>>> import numpy as np
>>> import numpy.linalg as la
>>> np.set_printoptions(precision=3, suppress=True, linewidth=100)
>>> W2 = np.sign(np.array([[3, -1, 2, 2], [-1, -3, 3, -2], [-3, 1, 3, 1], [-3, -2, -3, 2]]))
>>> B = (np.tril(W2, -1) + np.eye(4)) @ (np.triu(W2, 1) + np.eye(4))
>>> w = np.array([0, 4, 1, 2])
>>> F = np.rint(B * w @ la.inv(B)) + 0
>>> print(F)
[[-18.  -9.  -2.  -7.]
 [ 32.  16.   4.  12.]
 [ 34.  15.   6.  13.]
 [  6.   3.   0.   3.]]
>>> proj = np.triu(np.array([[1, 1, 0, 2], [2, 0, 0, 2], [1, 2, 2, 2], [0, 2, 0, 1]]), 1) + np.eye(4)
>>> B = proj @ F @ la.inv(proj)
>>> print(np.round(np.poly(B), 3) + 0)
[ 1. -7. 14. -8.  0.]
>>> print(B)
[[ 26. -13.   2. -19.]
 [ 44. -22.   4. -34.]
 [ 46. -25.   6. -35.]
 [  6.  -3.   0.  -3.]]
>>> print(proj @ F - F @ proj)
[[  44.   40.    4.   76.]
 [  12.  -26.    0.  -98.]
 [  12.  -28.    0. -104.]
 [   0.   -6.    0.  -18.]]
>>> print(np.einsum("ii->", F))
7.0
>>> print(np.round(la.eigvals(F), 3) + 0)
[4. 0. 2. 1.]
>>> print(round(float(la.norm(F, 2) / la.norm(F)), 3))
0.999
>>> print([round(float(x), 3) for x in la.svd(F, compute_uv=False)[:3]])
[59.437, 2.108, 0.894]
>>> print(la.matrix_rank(F, rtol=0.1))
1
>>> print(np.argsort(-la.norm(F, axis=0).round(6), kind="stable")[:3])
[0 1 3]
>>> E = np.load("block8.npy")
>>> print(E)
[[ 0.  0. -2.  2.]
 [ 0.  0. -1. -1.]
 [-2. -1.  0.  0.]
 [ 2. -1.  0.  0.]]
>>> # symmetric
>>> print((E - E.T) / 2)
[[0. 0. 0. 0.]
 [0. 0. 0. 0.]
 [0. 0. 0. 0.]
 [0. 0. 0. 0.]]
>>> print(np.sort(np.abs(la.eigvals(E))))
[1.414 1.414 2.828 2.828]
>>> print((E + E.T) / 2)
[[ 0.  0. -2.  2.]
 [ 0.  0. -1. -1.]
 [-2. -1.  0.  0.]
 [ 2. -1.  0.  0.]]
>>> print(la.matrix_power(E, 2))
[[ 8.  0.  0.  0.]
 [ 0.  2.  0.  0.]
 [ 0.  0.  5. -3.]
 [ 0.  0. -3.  5.]]
>>> print(round(float(np.abs(la.eigvals(E)).max()), 3))
2.828
>>> print(np.trace(E))
0.0
>>> E.inv()
Traceback (most recent call last):
  File "<python-input-28>", line 1, in <module>
    E.inv()
    ^^^^^
AttributeError: 'numpy.ndarray' object has no attribute 'inv'
>>> q = E.astype(float).copy()
>>> for j in range(4):
...     q[:, j] -= q[:, :j] @ (q[:, :j].T @ q[:, j])
...     q[:, j] /= la.norm(q[:, j])
... 
>>> print(q)
[[ 0.     0.    -0.894  0.447]
 [ 0.     0.    -0.447 -0.894]
 [-0.707 -0.707  0.     0.   ]
 [ 0.707 -0.707  0.     0.   ]]
>>> vec = np.array([7, 9, 8, 1])
>>> print(4 - la.matrix_rank(q - np.eye(4), tol=1e-8))
0
>>> print([p for p in range(1, 25) if np.allclose(la.matrix_power(q, p), np.eye(4))])
[]
>>> print(q.T @ (q @ vec))
[7. 9. 8. 1.]
>>> print(np.sort(np.abs(np.degrees(np.angle(la.eigvals(q))))))
[  9.217   9.217 170.783 170.783]
>>> print(round(float(la.norm(vec)), 3), round(float(la.norm(q @ vec)), 3))
13.964 13.964
>>> print(la.inv(q))
[[-0.    -0.    -0.707  0.707]
 [-0.    -0.    -0.707 -0.707]
 [-0.894 -0.447 -0.    -0.   ]
 [ 0.447 -0.894 -0.    -0.   ]]
>>> print(np.abs(la.eigvals(q)))
[1. 1. 1. 1.]
>>> rng = np.random.default_rng(188)
>>> z = rng.permutation(4)
>>> print(z)
[2 0 1 3]
>>> B = E[z][:, z]
>>> print(np.diag(B))
[0. 0. 0. 0.]
>>> vec = np.array([-1, 4, 5, -2])
>>> rhs = E @ vec
>>> print(rhs)
[-14.  -3.  -2.  -6.]
>>> print(la.solve(E, rhs))
[-1.  4.  5. -2.]
>>> m1 = np.load("run2.npy")
>>> print(m1)
[[60.219 90.468 69.817 30.117]
 [60.47  90.014 68.161 29.434]
 [59.773 91.477 70.002 30.853]
 [58.791 90.796 70.56  29.22 ]
 [57.637 91.401 69.899 29.959]
 [58.027 88.619 68.862 30.7  ]
 [60.81  88.897 70.593 30.725]
 [58.885 90.823 68.986 29.743]
 [58.995 90.007 68.173 29.911]
 [57.291 90.571 72.375 29.468]
 [61.447 91.05  70.026 30.341]
 [57.566 90.47  69.72  31.558]
 [58.305 89.743 69.356 31.388]
 [60.138 89.842 69.84  30.918]
 [60.785 90.781 69.812 29.732]
 [60.238 88.627 68.608 30.221]
 [62.134 89.089 68.735 29.091]
 [61.359 90.03  70.96  29.677]
 [61.556 89.346 66.902 29.309]
 [59.484 90.074 69.199 30.139]
 [61.035 89.959 71.229 30.211]
 [60.121 88.417 69.958 31.922]
 [58.85  87.957 72.032 30.439]]
>>> q, r_ = la.qr(m1)
>>> print(r_)
[[-286.556 -431.172 -334.297 -144.873]
 [   0.      11.586    8.436    3.536]
 [   0.       0.       6.607    1.595]
 [   0.       0.       0.       3.876]]
>>> print(np.abs(np.diag(r_)))
[286.556  11.586   6.607   3.876]
>>> print(np.trace(q @ q.T))
4.0
>>> print(np.round(abs(r_[0, 0]), 3), round(la.norm(m1[:, 0]), 3))
286.556 286.556
>>> print(np.round(q.T @ q, 3) + 0)
[[1. 0. 0. 0.]
 [0. 1. 0. 0.]
 [0. 0. 1. 0.]
 [0. 0. 0. 1.]]
>>> K = np.load("w.npy")
>>> print(K)
[[-0.26   0.36   0.624]
 [ 0.195 -0.735  0.472]
 [ 0.163  0.171 -0.495]
 [ 0.195 -0.441 -0.301]
 [ 0.911  0.324  0.23 ]]
>>> # columns are unit length and at right angles
>>> vec = np.array([2, -1, 0])
>>> rhs = K @ vec
>>> coef, lr = np.zeros(3), 1 / la.norm(K, 2) ** 2
>>> for i in range(6):
...     coef -= lr * K.T @ (K @ coef - rhs)
...     if i % 2 == 0: print(i, round(la.norm(K @ coef - rhs), 3))
... 
0 0.0
2 0.0
4 0.0
>>> print(round(la.cond(K), 3))
1.0
>>> arr = np.load("sample0.npy")
>>> print(arr)
[[-4 -2  0]
 [-2 -1  0]
 [ 2  1  0]]
>>> U, s, vt = la.svd(arr)
>>> evecs = vt[:(s > 1e-8).sum()]
>>> vec = arr[1] + 5 * arr[2] + rng.integers(2) * np.eye(3)[1]
>>> print(vec)
[8. 5. 0.]
>>> print(np.diag(evecs.T @ evecs))
[0.8 0.2 0. ]
>>> print(round(la.norm(vec - evecs.T @ evecs @ vec), 3))
0.894
>>> print(evecs.T @ evecs)
[[0.8 0.4 0. ]
 [0.4 0.2 0. ]
 [0.  0.  0. ]]
>>> print(np.allclose(evecs.T @ evecs @ vec, vec))
False
>>> T = np.stack([arr, 4 * arr, arr[::-1]])
>>> print(la.matrix_rank(T))
[1 1 1]
>>> print(np.einsum("bij,cij->bc", T, T))
[[ 30 120 -15]
 [120 480 -60]
 [-15 -60  30]]
>>> r = la.matrix_rank(arr)
>>> print(r)
1
>>> ns = la.svd(arr)[2][r:].T
>>> print([int(la.matrix_rank(np.delete(arr, i, axis=0))) for i in range(3)])
[1, 1, 1]
>>> print([int(la.matrix_rank(arr[:i])) for i in range(1, len(arr) + 1)])
[1, 1, 1]
>>> print(ns @ ns.T)
[[ 0.2 -0.4  0. ]
 [-0.4  0.8  0. ]
 [ 0.   0.   1. ]]
>>> print(ns.shape)
(3, 2)
>>> print(np.allclose(arr @ ns, 0))
True
>>> print(arr @ ns)
[[0. 0.]
 [0. 0.]
 [0. 0.]]
>>> W0 = np.array([[9, 1, 3], [1, 10, -4], [3, -4, 22]])
>>> print(W0)
[[ 9  1  3]
 [ 1 10 -4]
 [ 3 -4 22]]
>>> low = la.cholesky(W0)
>>> print(low @ low.T)
[[ 9.  1.  3.]
 [ 1. 10. -4.]
 [ 3. -4. 22.]]
>>> print(round(np.prod(np.diag(low)) ** 2, 3), round(float(la.det(W0)), 3))
1700.0 1700.0
>>> print(la.eigvalsh(W0).min() > 0)
True
>>> print(np.diag(low) ** 2)
[ 9.     9.889 19.101]
>>> print(W0 / np.sqrt(np.outer(np.diag(W0), np.diag(W0))))
[[ 1.     0.105  0.213]
 [ 0.105  1.    -0.27 ]
 [ 0.213 -0.27   1.   ]]
>>> vec = np.array([3, -1, 1])
>>> rhs = W0 @ vec
>>> print(rhs)
[ 29 -11  35]
>>> print(la.solve(W0, rhs))
[ 3. -1.  1.]
>>> print(la.solve(W0, -1 * rhs))
[-3.  1. -1.]
>>> print(la.solve(W0, W0[:, 2]))
[0. 0. 1.]
>>> print(np.round(la.solve(W0.T, W0[0]), 3) + 0)
[1. 0. 0.]
>>> print(la.solve(W0, rhs + W0[:, 1]))
[3. 0. 1.]
>>> vec = np.array([1, 1, 0])
>>> rhs = W0 @ vec
>>> coef, lr = np.zeros(3), 1 / la.norm(W0, 2) ** 2
>>> for i in range(3):
...     coef -= lr * W0.T @ (W0 @ coef - rhs)
...     if i % 1 == 0: print(i, round(la.norm(W0 @ coef - rhs), 3))
... 
0 11.871
1 9.555
2 7.691
>>> print(coef)
[ 0.453  0.507 -0.036]
>>> proj = np.triu(np.array([[-1, 8, -6], [8, -1, -2], [-5, -7, -3]]), 1) + np.eye(3)
>>> B = proj @ W0 @ la.inv(proj)
>>> print(la.matrix_rank(B))
3
>>> print(np.trace(B), np.trace(W0))
41.0 41
>>> X = np.array([[0.4, -0.2, -0.2, -0.8, 1.4],
...     [-1.2, 1.2, 1.6, 0.7, 0.8],
...     [0.0, 0.2, -0.1, -0.4, 1.0],
...     [-0.6, 0.6, -0.9, 0.2, 1.7],
...     [0.1, 0.4, 0.3, -0.2, -0.8]])
>>> X[2] = X[3] + 0.05 * rng.normal(size=5)
>>> print(X)
[[ 0.4   -0.2   -0.2   -0.8    1.4  ]
 [-1.2    1.2    1.6    0.7    0.8  ]
 [-0.523  0.689 -0.889  0.217  1.721]
 [-0.6    0.6   -0.9    0.2    1.7  ]
 [ 0.1    0.4    0.3   -0.2   -0.8  ]]
>>> proj = np.triu(np.array([[2, 1, 0, 0, 2],
...     [1, 1, 1, 2, 0],
...     [1, 0, 2, 2, 1],
...     [1, 2, 2, 2, 2],
...     [0, 1, 2, 3, 2]]), 1) + np.eye(5)
>>> B = proj @ X @ la.inv(proj)
>>> print(np.poly(B))
[ 1.    -0.111 -4.317 -2.381  2.139  0.395]
>>> print(la.matrix_rank(B))
5
>>> feats = np.array([[-3, -2, 3], [2, 0, 3], [-1, -3, -3]])
>>> print(np.poly(feats))
[ 1.  6. 25. 51.]
>>> print(round(float(la.det(feats[::-1])), 3))
51.0
>>> print(np.round(la.eigvals(feats).sum().real, 3))
-6.0
>>> print(np.einsum("ij,ji->", feats, feats))
-14
